$ python -q
>>> import numpy as np
>>> np.set_printoptions(precision=1, suppress=True, linewidth=200, sign=" ")
>>> other = np.array([[-1, -3], [3, 1]])
>>> W0 = np.tile(other, (2, 2))
>>> W0
array([[-1, -3, -1, -3],
       [ 3,  1,  3,  1],
       [-1, -3, -1, -3],
       [ 3,  1,  3,  1]])
>>> U, s, vt = np.linalg.svd(W0)
>>> np.argmax(s[:-1] / (s[1:] + 1e-6)) + 1
np.int64(2)
>>> s.round(1) + 0
array([ 8.,  4.,  0.,  0.])
>>> other = U[:, :2] @ np.diag(s[:2]) @ vt[:2]
>>> np.round(np.linalg.norm(W0 - other) / np.linalg.norm(W0), 1)
np.float64(0.0)
>>> round(float(np.linalg.norm(W0 - other, 2)), 1), round(float(s[2]), 1)
(0.0, 0.0)
>>> round(float(np.abs(W0 - other).max()), 1)
0.0
>>> data = np.array([[-8.6, -0.1, 1.6],
...     [-1.3, 0.0, -1.0],
...     [-3.0, 0.1, 0.8],
...     [-0.9, 0.1, -0.2],
...     [0.3, 0.2, 0.3],
...     [2.1, 0.0, 1.7],
...     [3.2, 0.0, 0.4],
...     [-4.0, 0.1, -0.3],
...     [-6.6, -0.1, -1.4],
...     [4.8, 0.1, 1.6],
...     [-3.5, -0.2, -2.4],
...     [-1.5, -0.2, 0.3],
...     [8.7, 0.3, -0.5],
...     [-3.2, 0.2, -0.5]])
>>> rng = np.random.default_rng(255214)
>>> other = data + rng.integers(-2, 3, (14, 2)) @ rng.integers(-2, 3, (2, 3))
>>> other
array([[-6.6,  1.9,  3.6],
       [-5.3, -4. , -5. ],
       [-4. , -1.9, -1.2],
       [ 2.1,  2.1,  1.8],
       [-5.7, -3.8, -3.7],
       [ 0.1,  0. ,  1.7],
       [ 2.2, -2. , -1.6],
       [ 0. ,  4.1,  3.7],
       [-6.6, -2.1, -3.4],
       [10.8,  4.1,  5.6],
       [-1.5,  3.8,  1.6],
       [ 0.5, -0.2,  0.3],
       [ 5.7, -1.7, -2.5],
       [-3.2,  0.2, -0.5]])
>>> np.linalg.matrix_rank(other - data, tol=1e-8)
np.int64(2)
>>> other = np.c_[data[:, :1] @ np.array([[-1]]), np.array([5, 1, 2, 3, 7, 1, 3, 0, 2, 5, 9, 7, 8, 2])]
>>> other
array([[ 8.6,  5. ],
       [ 1.3,  1. ],
       [ 3. ,  2. ],
       [ 0.9,  3. ],
       [-0.3,  7. ],
       [-2.1,  1. ],
       [-3.2,  3. ],
       [ 4. ,  0. ],
       [ 6.6,  2. ],
       [-4.8,  5. ],
       [ 3.5,  9. ],
       [ 1.5,  7. ],
       [-8.7,  8. ],
       [ 3.2,  2. ]])
>>> np.linalg.matrix_rank(other)
np.int64(2)
>>> np.round(np.linalg.lstsq(data, other[:, 0])[0], 1) + 0
array([-1.,  0.,  0.])
>>> np.round(np.linalg.norm(np.linalg.qr(data)[0].T @ other, axis=0) ** 2 / ((other ** 2).sum(axis=0) + 1e-12), 1) + 0
array([ 1.,  0.])
>>> np.round(np.linalg.norm(other - data @ np.linalg.lstsq(data, other)[0], axis=0), 1) + 0
array([  0. ,  17.7])
>>> f, r1 = other[7], other[10]
>>> f @ f
np.float64(16.0)
>>> f @ r1
np.float64(14.0)
>>> p = (f @ r1) / (f @ f) * f
>>> r1 - p
array([ 0.,  9.])
>>> np.round(np.linalg.norm(f + r1) ** 2 + np.linalg.norm(f - r1) ** 2, 1)
np.float64(218.5)
>>> vec = np.array([-3, -3, -2])
>>> rhs = data @ vec
>>> np.round(np.linalg.pinv(data) @ data, 1) + 0
array([[ 1.,  0.,  0.],
       [ 0.,  1.,  0.],
       [ 0.,  0.,  1.]])
>>> rhs
array([ 22.9,   5.9,   7.1,   2.8,  -2.1,  -9.7, -10.4,  12.3,  22.9, -17.9,  15.9,   4.5, -26. ,  10. ])
>>> rhs = rhs + 0.3 * rng.normal(size=14)
>>> rhs
array([ 22.6,   6.2,   6.4,   3.1,  -2.1,  -9.4, -10.4,  12.4,  22.7, -17.9,  16. ,   4.8, -26.4,  10.1])
>>> b, *_ = np.linalg.lstsq(data, rhs)
>>> round(float(np.linalg.norm(rhs - data @ b)), 1)
1.0
>>> b
array([-3. , -3.6, -2. ])
>>> b.round()
array([-3., -4., -2.])
>>> np.linalg.norm(data, axis=1).argmax()
np.int64(0)
>>> E = np.loadtxt("case4.csv", delimiter=",")
>>> E
array([[-3.,  1., -1.],
       [-3., -3., -1.],
       [-9.,  3., -3.],
       [-3., -2., -1.]])
>>> vec = np.array([-1, 1, 3])
>>> (E * vec).sum(axis=1)
array([ 1., -3.,  3., -2.])
>>> E * vec
array([[ 3.,  1., -3.],
       [ 3., -3., -3.],
       [ 9.,  3., -9.],
       [ 3., -2., -3.]])
>>> np.sign((E @ vec).round(6))
array([ 1., -1.,  1., -1.])
>>> E @ np.ones(3)
array([-3., -7., -9., -6.])
>>> E @ (2 * vec)
array([ 2., -6.,  6., -4.])
>>> (E @ vec).argmax()
np.int64(2)
>>> np.einsum("ij,j->i", E, vec)
array([ 1., -3.,  3., -2.])
>>> E @ vec
array([ 1., -3.,  3., -2.])
>>> np.round(np.linalg.eigvals(W0), 1) + 0
array([ 0.+5.7j,  0.-5.7j,  0.+0.j ,  0.+0.j ])
>>> round(np.linalg.det(2 * W0), 1), np.round(np.linalg.det(W0), 1)
(np.float64(0.0), np.float64(0.0))
>>> rk = np.linalg.matrix_rank(E)
>>> rk
np.int64(2)
>>> ns = np.linalg.svd(E)[2][rk:].T
>>> np.round(E @ ns, 1) + 0
array([[ 0.],
       [ 0.],
       [ 0.],
       [ 0.]])
>>> [int(np.linalg.matrix_rank(np.delete(E, i, axis=0))) for i in range(4)]
[2, 2, 2, 2]
>>> [int(np.linalg.matrix_rank(E[:, :j + 1])) for j in range(3)]
[1, 2, 2]
>>> ns.shape
(3, 1)
>>> np.linalg.matrix_rank(E.T @ E), np.linalg.matrix_rank(E @ E.T)
(np.int64(2), np.int64(2))
>>> [int(np.linalg.matrix_rank(E[:i])) for i in range(1, len(E) + 1)]
[1, 2, 2, 2]
>>> np.round(ns @ ns.T, 1) + 0
array([[ 0.1,  0. , -0.3],
       [ 0. ,  0. ,  0. ],
       [-0.3,  0. ,  0.9]])
>>> M = np.load("sample4.npy")
>>> M
array([[ 0,  1,  0],
       [ 1,  0,  1],
       [ 0,  1,  0]])
>>> # rows 0 and 2 are equal
>>> ev, evecs = np.linalg.eigh(M)
>>> vec = np.array([-2, -2, 2])
>>> vec @ M @ vec
np.int64(0)
>>> vec @ M @ vec / (vec @ vec), round(float(ev[0]), 1), round(float(ev[-1]), 1)
(np.float64(0.0), -1.4, 1.4)
>>> np.round(evecs * np.abs(ev) @ evecs.T, 1) + 0
array([[ 0.7,  0. ,  0.7],
       [ 0. ,  1.4,  0. ],
       [ 0.7,  0. ,  0.7]])
>>> X = np.loadtxt("block12.csv", delimiter=",")
>>> X
array([[ 0.,  0.,  0.,  1.],
       [ 0.,  0.,  0.,  0.],
       [ 0.,  0.,  0.,  0.],
       [ 1.,  0.,  0.,  0.]])
>>> np.round(np.linalg.det(X), 1)
np.float64(0.0)
>>> (X != 0).astype(int)
array([[ 0,  0,  0,  1],
       [ 0,  0,  0,  0],
       [ 0,  0,  0,  0],
       [ 1,  0,  0,  0]])
>>> ev, evecs = np.linalg.eigh(M)
>>> np.linalg.eigvalsh(M + -1 * np.eye(3))
array([-2.4, -1. ,  0.4])
>>> (ev > 1e-8).sum(), (ev < -1e-8).sum()
(np.int64(1), np.int64(1))
>>> np.abs(evecs[:, -1])
array([ 0.5,  0.7,  0.5])
>>> np.linalg.svd(M, compute_uv=False)
array([ 1.4,  1.4,  0. ])
>>> ev.round(1) + 0
array([-1.4,  0. ,  1.4])
>>> X[:, 0] @ X[:, 2]
np.float64(0.0)
>>> X @ X.T
array([[ 1.,  0.,  0.,  0.],
       [ 0.,  0.,  0.,  0.],
       [ 0.,  0.,  0.,  0.],
       [ 0.,  0.,  0.,  1.]])
>>> np.linalg.svd(X, compute_uv=False)
array([ 1.,  1.,  0.,  0.])
>>> A = np.array([[7, -3, 3], [6, -4, 2], [7, -3, 3], [3, -7, -1]])
>>> np.allclose(A[:-1].T @ np.linalg.lstsq(A[:-1].T, A[-1])[0], A[-1])
True
>>> np.abs(np.diag(np.linalg.qr(A)[1])) > 1e-9
array([ True,  True, False])
>>> A @ np.linalg.pinv(A) @ A
array([[ 7., -3.,  3.],
       [ 6., -4.,  2.],
       [ 7., -3.,  3.],
       [ 3., -7., -1.]])
>>> U, s, vt = np.linalg.svd(A)
>>> s.round(1) + 0
array([ 14.8,   5.5,   0. ])
>>> other = U[:, :2] @ np.diag(s[:2]) @ vt[:2]
>>> np.linalg.matrix_rank(A, rtol=0.05)
np.int64(2)
>>> round(np.abs(A - other).max(), 1)
np.float64(0.0)
>>> np.round(np.linalg.norm(A - other, 2), 1), round(s[2], 1)
(np.float64(0.0), np.float64(0.0))
>>> other
array([[ 7., -3.,  3.],
       [ 6., -4.,  2.],
       [ 7., -3.,  3.],
       [ 3., -7., -1.]])
>>> other = np.array([[-3, 0, -3], [-5, 2, -3], [3, 4, -2]])
>>> np.linalg.matrix_rank(np.vstack([A, other.T]))
np.int64(3)
>>> other.T @ A.T
array([[  3,   8,   3,  23],
       [  6,   0,   6, -18],
       [-18, -10, -18,  14]])
>>> np.einsum("ij,ij->i", A, A)
array([ 67,  56,  67,  59])
>>> np.einsum("ik,kj->ij", A, other)
array([[  3,   6, -18],
       [  8,   0, -10],
       [  3,   6, -18],
       [ 23, -18,  14]])
>>> np.linalg.matrix_rank(A @ other)
np.int64(2)
>>> np.linalg.norm(A, axis=1)
array([ 8.2,  7.5,  8.2,  7.7])
>>> np.linalg.norm(A, axis=1).argmax()
np.int64(0)
>>> round(float(np.linalg.norm(A, 2)), 1)
14.8
>>> round(float(np.linalg.norm(A[0], 1)), 1), np.round(np.linalg.norm(A[0], np.inf), 1)
(13.0, np.float64(7.0))
>>> round(float(np.linalg.norm(A) ** 2 / np.linalg.norm(A, 2) ** 2), 1)
1.1
>>> K = np.loadtxt("out3.csv", delimiter=",")
>>> K
array([[ 3.4, -1.7,  0.5,  0.3],
       [-1.7,  0.6, -0.2, -0.3],
       [-0.4, -0.1, -2.1,  2.8],
       [-0.7, -0.9, -1.5,  1.4]])
>>> U, s, vt = np.linalg.svd(K, full_matrices=False)
>>> np.allclose(U * s @ vt, K)
True
>>> np.round(U.T @ U, 1) + 0
array([[ 1.,  0.,  0.,  0.],
       [ 0.,  1.,  0.,  0.],
       [ 0.,  0.,  1.,  0.],
       [ 0.,  0.,  0.,  1.]])
>>> np.round(U.T @ K @ vt.T, 1) + 0
array([[ 4.4,  0. ,  0. ,  0. ],
       [ 0. ,  4. ,  0. ,  0. ],
       [ 0. ,  0. ,  0.9,  0. ],
       [ 0. ,  0. ,  0. ,  0. ]])
>>> P = np.triu(np.array([[-1, 2, -2, 2], [0, -1, 2, -2], [-2, -1, -2, 1], [-1, -1, -1, 0]]), 1) + np.eye(4)
>>> other = P @ X @ np.linalg.inv(P)
>>> np.linalg.matrix_rank(other)
np.int64(2)
>>> round(float(np.linalg.det(other)), 1)
0.0
>>> np.round(np.poly(other), 1) + 0
array([ 1.,  0., -1.,  0.,  0.])
>>> np.trace(other), np.trace(X)
(np.float64(0.0), np.float64(0.0))
>>> other = K + rng.integers(-2, 3, (4, 3)) @ rng.integers(-2, 3, (3, 4))
>>> other
array([[ 3.4,  2.3, -3.5,  8.3],
       [-5.7, -2.4,  2.9, -3.3],
       [ 4.6,  1.9, -4.1,  6.8],
       [-0.7,  2.1, -4.5,  2.4]])
>>> np.round(np.linalg.svd(other - K, compute_uv=False), 1) + 0
array([ 13.1,   5.1,   3. ,   0. ])
>>> other - K
array([[ 0.,  4., -4.,  8.],
       [-4., -3.,  3., -3.],
       [ 5.,  2., -2.,  4.],
       [ 0.,  3., -3.,  1.]])
>>> np.abs(other - K).sum(axis=1)
array([ 16.,  13.,  13.,   7.])
